>>> import numpy as np
>>> np.set_printoptions(suppress=True, linewidth=160)
>>> F = np.array([[-1, -2, -2, -2, -1, -1, -2, -2, 1],
...     [2, -1, -1, 0, -1, -1, 1, 1, -2],
...     [-1, 2, -2, -2, 0, -2, 0, -1, 0],
...     [-2, 1, 1, 1, 0, -1, -2, -2, 0],
...     [1, -1, -2, 2, -2, 0, 2, 1, 0],
...     [-1, -1, -2, 0, 2, -2, 2, -1, 1],
...     [2, -2, -2, -1, 0, 2, 0, 2, 1],
...     [0, -1, -1, 1, -2, 1, 0, 1, 0],
...     [2, 2, 2, -1, 2, -1, 0, 0, 2]])
>>> F
array([[-1, -2, -2, -2, -1, -1, -2, -2,  1],
       [ 2, -1, -1,  0, -1, -1,  1,  1, -2],
       [-1,  2, -2, -2,  0, -2,  0, -1,  0],
       [-2,  1,  1,  1,  0, -1, -2, -2,  0],
       [ 1, -1, -2,  2, -2,  0,  2,  1,  0],
       [-1, -1, -2,  0,  2, -2,  2, -1,  1],
       [ 2, -2, -2, -1,  0,  2,  0,  2,  1],
       [ 0, -1, -1,  1, -2,  1,  0,  1,  0],
       [ 2,  2,  2, -1,  2, -1,  0,  0,  2]])
>>> round(float(np.linalg.det(F)), 3)
-6011.0
>>> F @ F
array([[  1,   8,  18,   1,   9,   4,   0,   0,   2],
       [ -5, -10,  -4,  -2,  -7,   8,  -9,  -1,   0],
       [ 13,  -3,   7,   3,  -3,   8,   4,  11,  -7],
       [ -2,  13,  10,   3,   3,  -6,   1,  -3,  -7],
       [ -3,  -6,   4,  -1,   2,   7, -11,  -2,   5],
       [ 11,  -2,   6,   6,  -2,  12,   1,  10,   3],
       [ -2,  -9,  -3,   0,   2,   2,   0,  -2,  10],
       [ -6,   0,   5,   0,   5,   1,  -5,  -4,   3],
       [  9,   0,  -9,  -7,  -6,  -7,   2,   1,   1]])
>>> (F + F.T) / 2
array([[-1. ,  0. , -1.5, -2. ,  0. , -1. ,  0. , -1. ,  1.5],
       [ 0. , -1. ,  0.5,  0.5, -1. , -1. , -0.5,  0. ,  0. ],
       [-1.5,  0.5, -2. , -0.5, -1. , -2. , -1. , -1. ,  1. ],
       [-2. ,  0.5, -0.5,  1. ,  1. , -0.5, -1.5, -0.5, -0.5],
       [ 0. , -1. , -1. ,  1. , -2. ,  1. ,  1. , -0.5,  1. ],
       [-1. , -1. , -2. , -0.5,  1. , -2. ,  2. ,  0. ,  0. ],
       [ 0. , -0.5, -1. , -1.5,  1. ,  2. ,  0. ,  1. ,  0.5],
       [-1. ,  0. , -1. , -0.5, -0.5,  0. ,  1. ,  1. ,  0. ],
       [ 1.5,  0. ,  1. , -0.5,  1. ,  0. ,  0.5,  0. ,  2. ]])
>>> x = np.array([1, 1, 2, 0, 2, 1, 2, 0, 3])
>>> np.sign((F @ x).round(6))
array([-1, -1, -1, -1, -1,  1,  1, -1,  1])
>>> F @ np.ones(9)
array([-12.,  -2.,  -6.,  -4.,   1.,  -2.,   2.,  -1.,   8.])
>>> F @ np.eye(9)[7]
array([-2.,  1., -1., -2.,  1., -1.,  2.,  1.,  0.])
>>> F * x
array([[-1, -2, -4,  0, -2, -1, -4,  0,  3],
       [ 2, -1, -2,  0, -2, -1,  2,  0, -6],
       [-1,  2, -4,  0,  0, -2,  0,  0,  0],
       [-2,  1,  2,  0,  0, -1, -4,  0,  0],
       [ 1, -1, -4,  0, -4,  0,  4,  0,  0],
       [-1, -1, -4,  0,  4, -2,  4,  0,  3],
       [ 2, -2, -4,  0,  0,  2,  0,  0,  3],
       [ 0, -1, -2,  0, -4,  1,  0,  0,  0],
       [ 2,  2,  4,  0,  4, -1,  0,  0,  6]])
>>> K = np.load("sample0.npy")
>>> K.round(3)
array([[0.25 , 0.   , 0.   , 0.   , 0.   , 0.25 , 0.   , 0.25 , 0.25 ],
       [0.   , 0.25 , 0.   , 0.   , 0.25 , 0.25 , 0.   , 0.25 , 0.   ],
       [0.   , 0.   , 0.4  , 0.2  , 0.   , 0.2  , 0.2  , 0.   , 0.   ],
       [0.   , 0.   , 0.   , 1.   , 0.   , 0.   , 0.   , 0.   , 0.   ],
       [0.   , 0.5  , 0.   , 0.   , 0.5  , 0.   , 0.   , 0.   , 0.   ],
       [0.   , 0.   , 0.   , 0.2  , 0.2  , 0.4  , 0.   , 0.2  , 0.   ],
       [0.5  , 0.   , 0.   , 0.   , 0.   , 0.   , 0.5  , 0.   , 0.   ],
       [0.   , 0.25 , 0.25 , 0.25 , 0.   , 0.   , 0.   , 0.25 , 0.   ],
       [0.   , 0.333, 0.   , 0.   , 0.   , 0.   , 0.   , 0.333, 0.333]])
>>> # row-stochastic, so 1 is an eigenvalue
>>> np.round(np.linalg.matrix_power(K, 100), 3) + 0
array([[0., 0., 0., 1., 0., 0., 0., 0., 0.],
       [0., 0., 0., 1., 0., 0., 0., 0., 0.],
       [0., 0., 0., 1., 0., 0., 0., 0., 0.],
       [0., 0., 0., 1., 0., 0., 0., 0., 0.],
       [0., 0., 0., 1., 0., 0., 0., 0., 0.],
       [0., 0., 0., 1., 0., 0., 0., 0., 0.],
       [0., 0., 0., 1., 0., 0., 0., 0., 0.],
       [0., 0., 0., 1., 0., 0., 0., 0., 0.],
       [0., 0., 0., 1., 0., 0., 0., 0., 0.]])
>>> np.round(np.sort(np.abs(np.linalg.eigvals(K)))[::-1], 3)
array([1.   , 0.907, 0.65 , 0.513, 0.513, 0.159, 0.159, 0.115, 0.115])
>>> K.sum(axis=1)
array([1., 1., 1., 1., 1., 1., 1., 1., 1.])
>>> p = np.eye(9)[8]
>>> for _ in range(6):
...     p = p @ K
...     print(p.round(3))
... 
[0.    0.333 0.    0.    0.    0.    0.    0.333 0.333]
[0.    0.278 0.083 0.083 0.083 0.083 0.    0.278 0.111]
[0.    0.218 0.103 0.186 0.128 0.119 0.017 0.193 0.037]
[0.008 0.179 0.089 0.279 0.142 0.123 0.029 0.139 0.012]
[0.017 0.155 0.07  0.356 0.14  0.114 0.032 0.11  0.006]
[0.02  0.138 0.056 0.42  0.132 0.102 0.03  0.095 0.006]
>>> round(float(np.linalg.norm(K) ** 2 / np.linalg.norm(K, 2) ** 2), 3)
2.867
>>> round(float(np.linalg.norm(K, "nuc")), 3)
4.769
>>> np.round(np.linalg.norm(K, axis=0), 3)
array([0.559, 0.697, 0.472, 1.069, 0.594, 0.57 , 0.539, 0.582, 0.417])
>>> Y = np.array([[1, 2, 2, 1, 2, 2],
...     [0, 2, 1, 2, 1, 0],
...     [0, 2, 1, 2, 0, 0],
...     [1, 1, 0, 2, 2, 2],
...     [1, 2, 0, 2, 1, 2],
...     [1, 1, 2, 1, 0, 0]])
>>> J = np.tril(Y)
>>> J
array([[1, 0, 0, 0, 0, 0],
       [0, 2, 0, 0, 0, 0],
       [0, 2, 1, 0, 0, 0],
       [1, 1, 0, 2, 0, 0],
       [1, 2, 0, 2, 1, 0],
       [1, 1, 2, 1, 0, 0]])
>>> def softmax(z):
...     e = np.exp(z - z.max(axis=-1, keepdims=True))
...     return e / e.sum(axis=-1, keepdims=True)
... 
>>> np.round(softmax(J[2] + 3), 3)
array([0.071, 0.524, 0.193, 0.071, 0.071, 0.071])
>>> np.round(softmax(10 * J[2]), 3) + 0
array([0., 1., 0., 0., 0., 0.])
>>> np.round(softmax(J).sum(axis=1), 3)
array([1., 1., 1., 1., 1., 1.])
>>> np.round(softmax(J[2]), 3)
array([0.071, 0.524, 0.193, 0.071, 0.071, 0.071])
>>> att = J @ J.T / np.sqrt(6)
>>> softmax(att).round(6).argmax(axis=1)
array([0, 1, 2, 4, 4, 5])
>>> np.round(softmax(att)[2] @ J, 3)
array([0.513, 1.644, 0.682, 0.755, 0.194, 0.   ])
>>> left, sigma, VT = np.linalg.svd(J)
>>> np.argmax(sigma[:-1] / (sigma[1:] + 1e-6)) + 1
np.int64(5)
>>> Y = left[:, :5] @ np.diag(sigma[:5]) @ VT[:5]
>>> round(float(np.linalg.norm(J - Y, 2)), 3), sigma[5]
(0.0, np.float64(0.0))
>>> np.round(np.linalg.norm(J - Y) / np.linalg.norm(J), 3)
np.float64(0.0)
>>> Y = np.array([[-2, 2], [0, 2], [-2, -2], [1, -1], [1, 0], [1, 1]])
>>> np.linalg.matrix_rank(np.vstack([J, Y.T]))
np.int64(6)
>>> np.linalg.matrix_rank(J @ Y)
np.int64(2)
>>> np.einsum("ik,kj->ji", J, Y)
array([[-2,  0, -2,  0,  1, -5],
       [ 2,  4,  2,  2,  4, -1]])
>>> np.einsum("ij->j", J)
array([4, 8, 3, 5, 1, 0])
>>> J @ Y
array([[-2,  2],
       [ 0,  4],
       [-2,  2],
       [ 0,  2],
       [ 1,  4],
       [-5, -1]])
>>> [round(float(x), 3) for x in np.linalg.svd(J, compute_uv=False)[:3]]
[4.782, 2.29, 1.934]
>>> np.linalg.matrix_rank(J, rtol=0.1)
np.int64(5)
>>> np.linalg.cond(J) > 100
np.True_
>>> round(float(np.linalg.norm(J, 2) / np.linalg.norm(J)), 3)
0.832
>>> A = np.load("data.npy")
>>> A
array([[-0.775, -1.892, -2.196],
       [-2.159,  2.024,  0.49 ],
       [ 2.084,  1.631, -1.414],
       [-2.835,  0.387,  0.901],
       [-1.543,  2.135,  1.435],
       [ 0.546, -2.95 ,  0.014],
       [ 2.585,  1.308, -0.778],
       [-2.885,  0.712, -0.415],
       [-1.39 , -0.464,  2.618],
       [-1.368, -0.328, -2.65 ],
       [ 1.094, -2.649,  0.886],
       [-1.204, -1.985,  1.901],
       [-1.788,  2.101, -1.179],
       [-0.905,  1.133, -2.626],
       [ 2.653, -0.296,  1.368],
       [-1.493, -0.896, -2.443],
       [ 2.704, -0.782, -1.037],
       [-0.925,  1.959,  2.075],
       [ 0.307, -0.14 , -2.981],
       [-1.475,  1.827, -1.868],
       [-0.129,  1.851, -2.357],
       [ 2.725, -0.898,  0.878],
       [-1.577,  2.262,  1.181],
       [-1.001, -1.721, -2.244],
       [ 2.741,  0.78 ,  0.938],
       [ 0.662,  1.53 ,  2.494],
       [-1.27 , -0.065,  2.717],
       [ 2.058, -1.637,  1.445],
       [-1.527,  2.384, -0.991],
       [-2.454, -1.543,  0.771],
       [ 1.687, -0.478,  2.434],
       [ 1.485,  2.501, -0.736],
       [ 0.084,  0.582, -2.942]])
>>> Xc = (A - A.mean(axis=0)) / A.std(axis=0)
>>> np.argwhere(np.abs(Xc) > 2)
array([[5, 1]])
>>> beta = np.linalg.lstsq(np.delete(Xc, 0, axis=1), Xc[:, 0])[0]
>>> np.round(1 - np.var(Xc[:, 0] - np.delete(Xc, 0, axis=1) @ beta), 3)
np.float64(0.03)
>>> beta.round(3)
array([-0.155,  0.066])
>>> data = np.load("m.npy")
>>> data
array([[-0.993,  0.993,  0.793, -0.744,  0.422],
       [ 0.837,  0.03 , -0.537, -0.641, -0.786],
       [ 0.968, -0.977, -0.8  ,  0.273, -0.3  ],
       [ 0.686, -0.363,  0.03 ,  0.478, -0.327],
       [-0.508, -0.363,  0.887,  0.987,  0.786],
       [-0.774,  0.965,  0.757, -0.08 , -0.31 ],
       [-0.952,  0.848, -0.31 , -0.954,  0.38 ],
       [ 0.949, -0.629, -0.363,  0.31 , -0.726],
       [-0.757,  0.95 , -0.327, -0.974, -0.544],
       [ 0.982, -0.551, -0.988, -0.997, -0.965],
       [ 0.735, -0.523,  0.696,  0.969, -0.04 ],
       [-0.968,  0.84 ,  0.327, -0.664,  0.641],
       [-0.837,  0.749,  0.139, -0.641,  0.254],
       [ 0.993, -0.735, -0.975, -0.981, -0.965],
       [ 0.438,  0.864, -0.501, -0.947, -0.879],
       [ 0.696, -0.925, -0.744, -0.197,  0.188],
       [-0.226, -0.658,  0.129,  0.641,  0.623],
       [ 0.9  , -0.598, -0.658, -0.446, -0.675],
       [ 0.537, -0.537, -0.927, -0.974, -0.462],
       [-0.977,  0.988,  0.901,  0.08 ,  0.31 ],
       [-0.282, -0.07 ,  0.967,  0.998,  0.686],
       [-0.912,  0.986,  0.955,  0.744, -0.01 ],
       [ 0.   , -0.834, -0.178,  0.537,  0.635],
       [-0.168,  0.09 ,  0.716,  0.885,  0.31 ],
       [-0.94 ,  0.881, -0.291, -0.958,  0.235],
       [ 0.641, -0.397,  0.188,  0.664, -0.207],
       [-0.197,  0.   , -0.462, -0.706,  0.   ],
       [-0.843,  0.207,  0.967,  0.995,  0.869],
       [ 0.821, -0.397, -0.848, -0.909, -0.721],
       [-0.319,  0.47 ,  0.757,  0.834,  0.178],
       [ 0.935, -0.462, -0.925, -0.961, -0.874],
       [ 0.47 ,  0.869, -0.845, -0.995, -0.923],
       [-0.947,  0.935,  0.319, -0.808,  0.245],
       [ 0.938, -0.686, -0.915, -0.922, -0.808],
       [-0.544,  0.354,  0.735,  0.821,  0.43 ],
       [ 0.388, -0.438, -0.818, -0.901, -0.3  ],
       [-0.837, -0.405,  0.493,  0.744,  0.864]])
>>> proj = data @ np.linalg.solve(data.T @ data, data.T)
>>> np.round(proj @ data[:, 1], 3) + 0
array([ 0.993,  0.03 , -0.977, -0.363, -0.363,  0.965,  0.848, -0.629,  0.95 , -0.551, -0.523,  0.84 ,  0.749, -0.735,  0.864, -0.925, -0.658, -0.598, -0.537,
        0.988, -0.07 ,  0.986, -0.834,  0.09 ,  0.881, -0.397,  0.   ,  0.207, -0.397,  0.47 , -0.462,  0.869,  0.935, -0.686,  0.354, -0.438, -0.405])
>>> np.linalg.matrix_rank(np.eye(37) - proj)
np.int64(32)
>>> round(np.trace(proj), 3)
np.float64(5.0)
